>>> import numpy as np
>>> import numpy.linalg as la
>>> np.set_printoptions(precision=1, suppress=True, linewidth=120, legacy="1.25")
>>> tidy = lambda a: np.round(a, 1) + 0
>>> E = np.load("block1.npy")
>>> E
array([[ -0.2,  -0.3,   0.5,  -2.8,  13.7,  -3. ,   4.9,  -2.8],
       [  0.4,  12.7,  -4.5,   7.5,  -6. ,  -7.7,  -0.4,   6. ],
       [ -3.2,  -6.5,   6.3,  -4.3,   0.3,  -2.4,   2.1,  -1.6],
       [  0. ,  -3.4,   5.5,  -3.9,  -1.2,   6.5,  -1.2,  -3. ],
       [ -0.4,  -3.2,  -3.5,   1.4,  -1.5,  -1.4,  -0.9,   1.2],
       [  1.3,  -6.9,   1.7,  -5.2,   7.5,   7.9,   0.1,  -5. ],
       [  1.5,  -0.8,  -3.6,  -1.6,  13.8,  -1.2,   3.5,  -2.4],
       [  2.5,   5. ,  -5.5,   5. ,  -7.2,   2.6,  -3.7,   2.9],
       [  2. , -12.2,  -0.5,  -6.1,   6.1,  12.1,  -2.1,  -5.9],
       [  0.8,  -7.3,  -5.8,   1.2,  -4.7,   3.2,  -3.7,   0.7],
       [ -1.5,   3.2,   3.2,   2.3, -13.2,  -1.3,  -2.6,   3. ],
       [  2.4,   2. ,  -8.5,   5.3,  -4.4,   1.1,  -3.4,   2.9],
       [ -1.1,   8. ,   1.5,   4.3, -11.4,  -3.9,  -1.5,   4.1],
       [  0.9,  -4. ,  -7.6,   2.5,  -0.9,   0.4,  -2.2,   1.6],
       [  2.2,  -0.1,   2.8,  -2.3,  -0.9,   9.5,  -2.4,  -3.1],
       [ -2. ,   2.2,   0.4,   0.5,   4.5,  -8.3,   3.6,   1.2],
       [  4. ,   5. ,  -8.6,   5.2,  -2.6,   4.6,  -4.1,   2. ]])
>>> Xs = (E - E.mean(axis=0)) / E.std(axis=0)
>>> np.argwhere(np.abs(Xs) > 2)
array([[0, 6],
       [1, 1],
       [2, 0]])
>>> tidy(Xs.std(axis=0))
array([1., 1., 1., 1., 1., 1., 1., 1.])
>>> coef = la.lstsq(np.delete(Xs, 7, axis=1), Xs[:, 7])[0]
>>> np.abs(coef).argmax()
5
>>> tidy(coef)
array([-0.1,  0.2, -0.3,  0.1, -0.3, -0.4, -0.2])
>>> idx = E[:, 5] > np.median(E[:, 5])
>>> f = E[idx].mean(axis=0) - E[~idx].mean(axis=0)
>>> tidy(f)
array([ 2.5, -3.5, -1.6, -1.2, -0.8,  9.1, -3.3, -2.2])
>>> idx.astype(int)
array([0, 0, 0, 1, 0, 1, 0, 1, 1, 1, 0, 1, 0, 0, 1, 0, 1])
>>> ((E - E.mean(axis=0)) @ f > 0).astype(int)
array([0, 0, 0, 1, 0, 1, 0, 1, 1, 1, 0, 1, 0, 1, 1, 0, 1])
>>> Uu, sig, vt = la.svd(E)
>>> tidy(sig)
array([41.3, 27.7, 22.5, 14. ,  0.5,  0.4,  0.4,  0.3])
>>> M2 = Uu[:, :4] @ np.diag(sig[:4]) @ vt[:4]
>>> tidy(M2)
array([[ -0.1,  -0.3,   0.5,  -2.9,  13.7,  -3. ,   4.9,  -2.7],
       [  0.5,  12.7,  -4.5,   7.6,  -6. ,  -7.7,  -0.3,   5.9],
       [ -3.3,  -6.5,   6.3,  -4.3,   0.3,  -2.4,   2.1,  -1.6],
       [  0.1,  -3.4,   5.5,  -3.9,  -1.3,   6.5,  -1.1,  -3.1],
       [ -0.3,  -3.2,  -3.5,   1.3,  -1.5,  -1.4,  -0.9,   1.2],
       [  1.4,  -6.9,   1.7,  -5.2,   7.5,   7.9,   0.1,  -5. ],
       [  1.3,  -0.8,  -3.5,  -1.5,  13.9,  -1.1,   3.4,  -2.3],
       [  2.4,   5. ,  -5.5,   5. ,  -7.1,   2.6,  -3.9,   2.9],
       [  2.1, -12.3,  -0.4,  -5.9,   6.1,  12.1,  -2.1,  -5.9],
       [  0.7,  -7.3,  -5.8,   1.3,  -4.7,   3.3,  -3.7,   0.8],
       [ -1.5,   3.2,   3.2,   2.4, -13.2,  -1.3,  -2.6,   3.1],
       [  2.3,   2. ,  -8.5,   5.2,  -4.4,   1.1,  -3.4,   3. ],
       [ -1. ,   8. ,   1.6,   4.3, -11.3,  -3.9,  -1.6,   4.3],
       [  1.1,  -4. ,  -7.6,   2.5,  -0.9,   0.3,  -2.1,   1.5],
       [  2.2,  -0.1,   2.8,  -2.3,  -0.9,   9.5,  -2.4,  -3. ],
       [ -1.9,   2.2,   0.4,   0.5,   4.5,  -8.3,   3.8,   1.3],
       [  4.1,   5. ,  -8.6,   5.2,  -2.7,   4.6,  -3.9,   2. ]])
>>> tidy(la.norm(E - M2, 2)), tidy(sig[4])
(0.5, 0.5)
>>> la.matrix_rank(M2)
4
>>> tidy(la.svd(E, compute_uv=False))
array([41.3, 27.7, 22.5, 14. ,  0.5,  0.4,  0.4,  0.3])
>>> la.matrix_rank(E)
8
>>> tidy(E.sum(axis=0))
array([  9.6,  -6.6, -26.2,   9. ,  -8.1,  18.7, -14. ,   1.8])
>>> E.shape
(17, 8)
>>> W0 = np.load("x.npy")
>>> W0
array([[-2, -1,  0,  2,  2,  2,  0, -2, -1],
       [ 1, -2,  2,  1,  0, -2,  1,  0,  1],
       [-1,  0, -1, -1,  1,  2, -2,  1,  0],
       [ 2,  1, -2, -2, -2, -1,  2, -2,  2],
       [ 1, -1,  0,  1,  2, -2, -2,  1, -2],
       [-2,  0,  2,  0,  2, -1,  1, -1, -1],
       [-2, -1,  0, -1,  0, -2,  0,  0, -1],
       [ 0,  0,  2, -2, -2,  2,  1,  1,  2],
       [-1, -2, -2,  2,  1, -2,  1,  1,  2]])
>>> W = np.array([[0, -1, 1, 3, 1],
...     [-2, 1, 3, 2, 3],
...     [1, 2, -1, -3, -3],
...     [-1, -2, 2, -1, 2],
...     [-3, 2, -2, -2, 0],
...     [-1, -2, 1, -1, -3],
...     [3, 1, 2, 1, -2],
...     [3, 2, -3, 0, -1],
...     [1, -2, 2, -2, -3]])
>>> coef = np.array([-3, -1, 4, 0, 5])
>>> H = np.maximum(W0 @ W + coef, 0)
>>> H
array([[ 0,  0,  5,  0,  3],
       [ 8,  1,  1,  0,  0],
       [ 0,  0,  0,  0,  2],
       [ 4,  0, 24, 19,  7],
       [ 0,  7,  0,  0, 20],
       [ 0, 12,  0,  0,  2],
       [ 1,  8,  0,  0,  7],
       [13,  0,  7,  0,  0],
       [ 4,  0,  2,  0,  5]])
>>> W2 = np.array([[-5, 7, 3], [-7, 4, -4], [-9, 1, 7], [0, 5, 3], [4, -4, -2]])
>>> H @ W2
array([[ -33,   -7,   29],
       [ -56,   61,   27],
       [   8,   -8,   -4],
       [-208,  119,  223],
       [  31,  -52,  -68],
       [ -76,   40,  -52],
       [ -33,   11,  -43],
       [-128,   98,   88],
       [ -18,   10,   16]])
>>> (H @ W2).round(6).argmax(axis=1)
array([2, 1, 0, 2, 0, 1, 1, 1, 2])
>>> A = np.load("a.npy")
>>> A
array([[ 1. ,  1. , -0.7,  1. , -0.6, -0.4, -0.1],
       [ 0.9,  1. , -0.1,  0.8,  0.2, -0.1,  0.2],
       [ 0.8, -0.3,  0.8,  1. ,  1. , -0.8,  1. ],
       [-1. ,  0.4,  0.6, -1. ,  0.5, -0.6,  0.9],
       [ 1. , -1. ,  0. ,  1. ,  0.7,  1. , -1. ],
       [-0.5,  1. , -0.2, -1. , -0.2, -0.3,  0.4],
       [ 1. , -1. ,  0. ,  1. ,  0.5,  0.1, -0.2],
       [ 0.6, -1. , -0.2,  1. ,  0.1,  1. , -1. ],
       [ 0.8, -1. ,  0.2,  1. ,  0.6,  0.6, -0.6],
       [-1. ,  1. ,  0.8, -1. ,  0.9,  0.7, -0.1],
       [-0.1,  1. , -1. , -1. , -1. ,  1. , -1. ],
       [ 1. ,  0.1, -0.4,  1. , -0.6, -0.8,  0.8],
       [-1. ,  1. ,  0.6, -1. ,  0.2, -0.9,  1. ],
       [ 1. , -1. , -0.3,  1. ,  0. , -1. ,  1. ],
       [ 1. , -0.1, -0.3,  1. ,  0.4,  1. , -1. ],
       [-0.8,  1. , -0.2, -1. , -0.4,  0.1, -0.3],
       [-1. ,  1. , -0.6, -1. , -0.9,  0.9, -1. ],
       [ 1. , -1. , -0.9,  0.9, -1. ,  0.9, -1. ],
       [ 0.1, -0.5, -0.4, -0.2, -0.8, -0.6,  0.5],
       [ 0.8, -0.4, -0.2,  0.9, -0.5, -0.9,  1. ],
       [ 1. , -1. , -0.2,  1. ,  0.8,  0.8, -0.9]])
>>> W2 = A[[16, 5]].astype(float)
>>> for _ in range(6):
...     idx = la.norm(A[:, None] - W2, axis=-1).argmin(axis=1)
...     W2 = np.array([A[idx == j].mean(axis=0) for j in range(2)])
... 
>>> idx
array([1, 1, 1, 1, 0, 1, 0, 0, 0, 1, 0, 1, 1, 1, 0, 1, 0, 0, 1, 1, 0])
>>> np.abs(W2[1] - W2[0]).argmax()
6
>>> tidy(W2[1] - W2[0])
array([-0.5,  0.8,  0.4, -0.5,  0. , -1.3,  1.4])
>>> tidy(W2)
array([[ 0.6, -0.5, -0.3,  0.5,  0. ,  0.8, -0.9],
       [ 0.1,  0.4,  0. ,  0. ,  0. , -0.5,  0.5]])
>>> np.bincount(idx)
array([ 9, 12])
>>> M2 = W2 / np.sqrt((W2 ** 2).mean(axis=1, keepdims=True))
>>> tidy(la.norm(M2, axis=1))
array([2.6, 2.6])
>>> x = np.array([0, 0, 2, 0, 1, 2, 1, 2, 2])
>>> y = W0 @ x
>>> coef, lr = np.zeros(9), 1 / la.norm(W0, 2) ** 2
>>> for i in range(150):
...     coef -= lr * W0.T @ (W0 @ coef - y)
...     if i % 50 == 0: print(i, round(la.norm(W0 @ coef - y), 1))
... 
0 10.8
50 0.4
100 0.2
>>> tidy(coef)
array([-0.1,  0.1,  2.1,  0.1,  0.9,  1.9,  0.7,  1.8,  2.2])
>>> rng = np.random.default_rng(44802)
>>> idx = rng.permutation(8)
>>> M2 = E[:, idx] * rng.choice([-1, 1], 8)
>>> M2
array([[  3. ,  -0.5,   2.8,  -0.3,  -0.2,  13.7,  -4.9,  -2.8],
       [  7.7,   4.5,  -6. ,  12.7,   0.4,  -6. ,   0.4,   7.5],
       [  2.4,  -6.3,   1.6,  -6.5,  -3.2,   0.3,  -2.1,  -4.3],
       [ -6.5,  -5.5,   3. ,  -3.4,   0. ,  -1.2,   1.2,  -3.9],
       [  1.4,   3.5,  -1.2,  -3.2,  -0.4,  -1.5,   0.9,   1.4],
       [ -7.9,  -1.7,   5. ,  -6.9,   1.3,   7.5,  -0.1,  -5.2],
       [  1.2,   3.6,   2.4,  -0.8,   1.5,  13.8,  -3.5,  -1.6],
       [ -2.6,   5.5,  -2.9,   5. ,   2.5,  -7.2,   3.7,   5. ],
       [-12.1,   0.5,   5.9, -12.2,   2. ,   6.1,   2.1,  -6.1],
       [ -3.2,   5.8,  -0.7,  -7.3,   0.8,  -4.7,   3.7,   1.2],
       [  1.3,  -3.2,  -3. ,   3.2,  -1.5, -13.2,   2.6,   2.3],
       [ -1.1,   8.5,  -2.9,   2. ,   2.4,  -4.4,   3.4,   5.3],
       [  3.9,  -1.5,  -4.1,   8. ,  -1.1, -11.4,   1.5,   4.3],
       [ -0.4,   7.6,  -1.6,  -4. ,   0.9,  -0.9,   2.2,   2.5],
       [ -9.5,  -2.8,   3.1,  -0.1,   2.2,  -0.9,   2.4,  -2.3],
       [  8.3,  -0.4,  -1.2,   2.2,  -2. ,   4.5,  -3.6,   0.5],
       [ -4.6,   8.6,  -2. ,   5. ,   4. ,  -2.6,   4.1,   5.2]])
>>> Uu, _, vt = la.svd(E.T @ M2)
>>> idx
array([5, 2, 7, 1, 0, 4, 6, 3])
>>> Xs = (A - A.mean(axis=0)) / A.std(axis=0)
>>> np.argwhere(np.abs(Xs) > 2)
array([], shape=(0, 2), dtype=int64)
>>> tidy(Xs.std(axis=0))
array([1., 1., 1., 1., 1., 1., 1.])
>>> coef = la.lstsq(np.delete(Xs, 5, axis=1), Xs[:, 5])[0]
>>> tidy(coef)
array([ 0.3,  0. ,  0.3, -0.3, -0.1, -1.1])
>>> M = np.load("mat.npy")
>>> M
array([[-1,  0,  0,  0,  0,  0,  0,  0,  0],
       [ 0,  2,  0,  0,  0,  0,  0,  0,  0],
       [ 0,  0,  2,  0,  0,  0,  0,  0,  0],
       [ 0,  0,  0, -1,  0,  0,  0,  0,  0],
       [ 0,  0,  0,  0,  2,  0,  0,  0,  0],
       [ 0,  0,  0,  0,  0, -1,  0,  0,  0],
       [ 0,  0,  0,  0,  0,  0, -1,  0,  0],
       [ 0,  0,  0,  0,  0,  0,  0, -3,  0],
       [ 0,  0,  0,  0,  0,  0,  0,  0,  2]])
>>> # triangular, det is the product of the diagonal
>>> x = np.array([-1, 2, 3, 1, 3, 2, 1, -1, -3])
>>> y = M @ x
>>> y
array([ 1,  4,  6, -1,  6, -2, -1,  3, -6])
>>> tidy(la.solve(M, M[:, 2]))
array([0., 0., 1., 0., 0., 0., 0., 0., 0.])
>>> tidy(la.solve(M, y + M[:, 0]))
array([ 0.,  2.,  3.,  1.,  3.,  2.,  1., -1., -3.])
>>> np.prod(np.diag(M)), tidy(la.det(M))
(-48, -48.0)
>>> M @ M
array([[1, 0, 0, 0, 0, 0, 0, 0, 0],
       [0, 4, 0, 0, 0, 0, 0, 0, 0],
       [0, 0, 4, 0, 0, 0, 0, 0, 0],
       [0, 0, 0, 1, 0, 0, 0, 0, 0],
       [0, 0, 0, 0, 4, 0, 0, 0, 0],
       [0, 0, 0, 0, 0, 1, 0, 0, 0],
       [0, 0, 0, 0, 0, 0, 1, 0, 0],
       [0, 0, 0, 0, 0, 0, 0, 9, 0],
       [0, 0, 0, 0, 0, 0, 0, 0, 4]])
>>> la.matrix_rank(M - M[0, 0] * np.eye(9))
5
>>> [int(la.matrix_rank(la.matrix_power(M, p))) for p in range(1, 10)]
[9, 9, 9, 9, 9, 9, 9, 9, 9]
